In [1]: import numpy as np

In [2]: from numpy import linalg as LA

In [3]: np.set_printoptions(precision=2, suppress=True, linewidth=100)

In [4]: M = np.loadtxt("mat.csv", delimiter=",")

In [5]: M
Out[5]: 
array([[-0.44, -0.48,  0.12,  0.7 , -0.29],
       [-0.48, -0.68, -1.48,  0.14, -0.13],
       [ 0.12, -1.48,  0.52, -0.6 , -0.98],
       [ 0.7 ,  0.14, -0.6 , -1.51,  0.16],
       [-0.29, -0.13, -0.98,  0.16,  0.11]])

In [6]: # symmetric

In [7]: np.argsort(-LA.norm(M, axis=0).round(6), kind="stable")[:3]
Out[7]: array([2, 3, 1])

In [8]: LA.matrix_rank(M, rtol=0.1)
Out[8]: np.int64(3)

In [9]: rank = LA.matrix_rank(M)

In [10]: rank
Out[10]: np.int64(3)

In [11]: ns = LA.svd(M)[2][rank:].T

In [12]: [int(LA.matrix_rank(M[:, :j + 1])) for j in range(5)]
Out[12]: [1, 2, 3, 3, 3]

In [13]: np.allclose(M @ ns, 0)
Out[13]: True

In [14]: [int(LA.matrix_rank(np.delete(M, i, axis=0))) for i in range(5)]
Out[14]: [3, 3, 3, 3, 3]

In [15]: np.round(M @ ns, 2) + 0
Out[15]: 
array([[0., 0.],
       [0., 0.],
       [0., 0.],
       [0., 0.],
       [0., 0.]])

In [16]: ns @ ns.T
Out[16]: 
array([[ 0.74, -0.12, -0.14,  0.39, -0.04],
       [-0.12,  0.27, -0.05, -0.05, -0.42],
       [-0.14, -0.05,  0.05, -0.08,  0.14],
       [ 0.39, -0.05, -0.08,  0.21, -0.04],
       [-0.04, -0.42,  0.14, -0.04,  0.72]])
